% python3 -q
>>> import numpy as np
>>> from numpy import linalg as LA
>>> np.set_printoptions(precision=3, suppress=True, linewidth=200, legacy="1.25")
>>> def rnd(a):
...     return np.round(a, 3) + 0
... 
>>> J = np.load("m.npy")
>>> J
array([[-2,  0,  0],
       [ 0,  0,  0],
       [ 0,  0, -1]])
>>> np.allclose(J[:-1].T @ LA.lstsq(J[:-1].T, J[-1])[0], J[-1])
False
>>> rnd(J @ LA.pinv(J) @ J)
array([[-2.,  0.,  0.],
       [ 0.,  0.,  0.],
       [ 0.,  0., -1.]])
>>> LA.lstsq(J[:-1].T, J[-1])[2]
1
>>> hat = np.triu(np.array([[-2, -3, -1], [-1, 5, -5], [-4, -1, -1]]), 1) + np.eye(3)
>>> out = hat @ J @ LA.inv(hat)
>>> hat @ J - J @ hat
array([[ 0., -6., -1.],
       [ 0.,  0.,  5.],
       [ 0.,  0.,  0.]])
>>> rnd(LA.det(out))
0.0
>>> np.poly(out)
array([1., 3., 2., 0.])
>>> LA.matrix_rank(out)
2
>>> out = np.array([[0, 3], [0, 0]])
>>> W2 = np.kron(out, J)
>>> rnd(LA.norm(W2, 2)), rnd(LA.norm(out, 2) * LA.norm(J, 2))
(6.0, 6.0)
>>> mat = np.load("dump.npy")
>>> mat
array([[ 0, -8, -3],
       [ 8,  0,  3],
       [ 3, -3,  0]])
>>> # null space of dimension 1
>>> rnd(LA.norm(mat, 2) / LA.norm(mat))
0.707
>>> [round(float(x), 3) for x in LA.svd(mat, compute_uv=False)[:3]]
[9.055, 9.055, 0.0]
>>> LA.cond(mat) > 100
True
>>> LA.matrix_rank(mat, rtol=0.1)
2
>>> r = LA.matrix_rank(J)
>>> r
2
>>> null = LA.svd(J)[2][r:].T
>>> [int(LA.matrix_rank(J[:, :j + 1])) for j in range(3)]
[1, 1, 2]
>>> LA.matrix_rank(J.T @ J), LA.matrix_rank(J @ J.T)
(2, 2)
>>> [int(LA.matrix_rank(np.delete(J, i, axis=0))) for i in range(3)]
[1, 2, 1]
>>> Uu, sv, vt = LA.svd(mat)
>>> rnd(sv)
array([9.055, 9.055, 0.   ])
>>> out = Uu[:, :2] @ np.diag(sv[:2]) @ vt[:2]
>>> rnd(out)
array([[ 0., -8., -3.],
       [ 8.,  0.,  3.],
       [ 3., -3.,  0.]])
>>> LA.matrix_rank(mat, rtol=0.05)
2
>>> hat = np.triu(np.array([[2, -3, 2], [0, 2, 3], [2, 1, -2]]), 1) + np.eye(3)
>>> out = hat @ mat @ LA.inv(hat)
>>> np.trace(out), np.trace(mat)
(0.0, 0)
>>> rnd(LA.det(out))
0.0
>>> rnd(np.poly(out))
array([ 1.,  0., 82.,  0.])
>>> vec = np.array([-8, -2, 2])
>>> vec @ mat @ vec
0
>>> rnd(LA.eigvals(mat).real)
array([0., 0., 0.])
>>> q = LA.solve(np.eye(3) - mat, np.eye(3) + mat)
>>> rnd(q @ q.T)
array([[1., 0., 0.],
       [0., 1., 0.],
       [0., 0., 1.]])
>>> X = np.array([[4, -2, -4, -5], [5, 0, 4, 2], [2, 5, 1, -5], [-2, 4, 7, -6]])
>>> out = X[0, 0] * X[1:] - np.outer(X[1:, 0], X[0])
>>> out
array([[  0,  10,  36,  33],
       [  0,  24,  12, -10],
       [  0,  12,  20, -34]])
>>> np.flatnonzero(~out.round(6).any(axis=1))
array([], dtype=int64)
>>> LA.matrix_rank(out), LA.matrix_rank(X)
(3, 4)
>>> q = X.astype(float).copy()
>>> for j in range(4):
...     q[:, j] -= q[:, :j] @ (q[:, :j].T @ q[:, j])
...     q[:, j] /= LA.norm(q[:, j])
... 
>>> rnd(q.T @ q)
array([[1., 0., 0., 0.],
       [0., 1., 0., 0.],
       [0., 0., 1., 0.],
       [0., 0., 0., 1.]])
>>> rnd(q.T @ X)
array([[ 7.   , -0.857, -1.143, -1.143],
       [ 0.   ,  6.653,  6.015, -6.009],
       [ 0.   ,  0.   ,  6.672,  2.374],
       [ 0.   ,  0.   ,  0.   ,  6.852]])
>>> T = np.stack([X, 4 * X, X[::-1]])
>>> T.shape
(3, 4, 4)
>>> T.sum(axis=0)
array([[ 18,  -6, -13, -31],
       [ 27,   5,  21,   5],
       [ 15,  25,   9, -23],
       [ -6,  18,  31, -35]])
>>> rnd(LA.norm(T, axis=(1, 2)))
array([16.31 , 65.238, 16.31 ])
>>> (T @ X.T).shape
(3, 4, 4)
>>> np.einsum("bij,cij->bc", T, T)
array([[ 266, 1064,  -20],
       [1064, 4256,  -80],
       [ -20,  -80,  266]])
>>> rnd(LA.det(X.T))
2129.0
>>> A = np.diag(np.array([4, 5, 2, 5, 5, 3])) + 5 * np.eye(6, k=1) + 5 * np.eye(6, k=-1)
>>> A
array([[4., 5., 0., 0., 0., 0.],
       [5., 5., 5., 0., 0., 0.],
       [0., 5., 2., 5., 0., 0.],
       [0., 0., 5., 5., 5., 0.],
       [0., 0., 0., 5., 5., 5.],
       [0., 0., 0., 0., 5., 3.]])
>>> C2 = A.T @ A
>>> np.diag(C2)
array([41., 75., 54., 75., 75., 34.])
>>> C2
array([[41., 45., 25.,  0.,  0.,  0.],
       [45., 75., 35., 25.,  0.,  0.],
       [25., 35., 54., 35., 25.,  0.],
       [ 0., 25., 35., 75., 50., 25.],
       [ 0.,  0., 25., 50., 75., 40.],
       [ 0.,  0.,  0., 25., 40., 34.]])
>>> (A @ A.T).shape
(6, 6)
>>> np.trace(C2), (A ** 2).sum()
(354.0, 354.0)
>>> LA.matrix_rank(C2)
6
>>> np.kron(np.eye(2, dtype=int), mat)
array([[ 0, -8, -3,  0,  0,  0],
       [ 8,  0,  3,  0,  0,  0],
       [ 3, -3,  0,  0,  0,  0],
       [ 0,  0,  0,  0, -8, -3],
       [ 0,  0,  0,  8,  0,  3],
       [ 0,  0,  0,  3, -3,  0]])
>>> np.einsum("ij,ji->", mat, mat)
-164
>>> rng = np.random.default_rng(81512)
>>> out = A + rng.integers(-2, 3, (6, 4)) @ rng.integers(-2, 3, (4, 6))
>>> out
array([[ 2., 11.,  1., -2.,  2.,  3.],
       [ 3.,  5.,  8., -4.,  2.,  4.],
       [ 2.,  9., -4.,  5.,  0., -6.],
       [-3., -2.,  7.,  5.,  9.,  1.],
       [-4.,  0.,  6., -3.,  9., 13.],
       [-6.,  4.,  4., -8., 13.,  9.]])
>>> rnd(LA.svd(out - A, compute_uv=False))
array([22.931,  9.76 ,  5.1  ,  3.729,  0.   ,  0.   ])
>>> np.abs(out - A).sum(axis=1)
array([16., 15., 18., 12., 30., 36.])
>>> LA.matrix_rank(out - A, tol=1e-8)
4
>>> evals, evecs = LA.eigh(A)
>>> vec = np.array([-1, 0, 2, 5, -2, 4])
>>> rnd(LA.eigvalsh(A[1:, 1:]))
array([-4.765, -1.324,  4.336,  8.86 , 12.894])
>>> np.abs(A).sum(axis=1).max(), rnd(np.abs(evals).max())
(15.0, 13.172)
>>> vec @ A @ vec / (vec @ vec), rnd(evals[0]), rnd(evals[-1])
(2.5, -5.149, 13.172)
>>> vec @ A @ vec
125.0
>>> (np.sign(evecs[:, -1].round(6)) == np.sign(evecs[0, -1].round(6))).astype(int)
array([1, 1, 1, 1, 1, 1])
>>> theta = np.radians(60)
>>> R = np.eye(6)
>>> R[2, 2] = R[3, 3] = np.cos(theta)
>>> R[2, 3], R[3, 2] = -np.sin(theta), np.sin(theta)
>>> rnd(R)
array([[ 1.   ,  0.   ,  0.   ,  0.   ,  0.   ,  0.   ],
       [ 0.   ,  1.   ,  0.   ,  0.   ,  0.   ,  0.   ],
       [ 0.   ,  0.   ,  0.5  , -0.866,  0.   ,  0.   ],
       [ 0.   ,  0.   ,  0.866,  0.5  ,  0.   ,  0.   ],
       [ 0.   ,  0.   ,  0.   ,  0.   ,  1.   ,  0.   ],
       [ 0.   ,  0.   ,  0.   ,  0.   ,  0.   ,  1.   ]])
>>> out = A @ R.T
>>> np.allclose(A @ A.T, out @ out.T)
True
>>> rnd(LA.det(R)), np.trace(R)
(1.0, 5.0)
>>> rnd(out)
array([[ 4.   ,  5.   ,  0.   ,  0.   ,  0.   ,  0.   ],
       [ 5.   ,  5.   ,  2.5  ,  4.33 ,  0.   ,  0.   ],
       [ 0.   ,  5.   , -3.33 ,  4.232,  0.   ,  0.   ],
       [ 0.   ,  0.   , -1.83 ,  6.83 ,  5.   ,  0.   ],
       [ 0.   ,  0.   , -4.33 ,  2.5  ,  5.   ,  5.   ],
       [ 0.   ,  0.   ,  0.   ,  0.   ,  5.   ,  3.   ]])
>>> M = np.loadtxt("run10.csv", delimiter=",")
>>> M
array([[0., 3., 0., 2., 0., 3.],
       [0., 3., 0., 0., 1., 0.],
       [0., 2., 0., 3., 0., 0.],
       [2., 0., 0., 0., 0., 0.],
       [3., 0., 0., 3., 0., 2.],
       [0., 2., 1., 0., 0., 1.]])
>>> LA.lstsq(mat[:-1].T, mat[-1])[2]
2
>>> np.unique(mat.round(6), axis=0).shape
(3, 3)
>>> rnd(np.trace(LA.pinv(mat) @ mat))
2.0
>>> rnd(mat @ LA.pinv(mat) @ mat)
array([[ 0., -8., -3.],
       [ 8.,  0.,  3.],
       [ 3., -3.,  0.]])
>>> def softmax(z):
...     e = np.exp(z - z.max(axis=-1, keepdims=True))
...     return e / e.sum(axis=-1, keepdims=True)
... 
>>> rnd(softmax(M[0] + -1))
array([0.02 , 0.397, 0.02 , 0.146, 0.02 , 0.397])
>>> rnd(softmax(M).sum(axis=1))
array([1., 1., 1., 1., 1., 1.])
>>> S = M @ M.T / np.sqrt(6)
>>> softmax(S).round(6).argmax(axis=1)
array([0, 1, 2, 4, 4, 0])
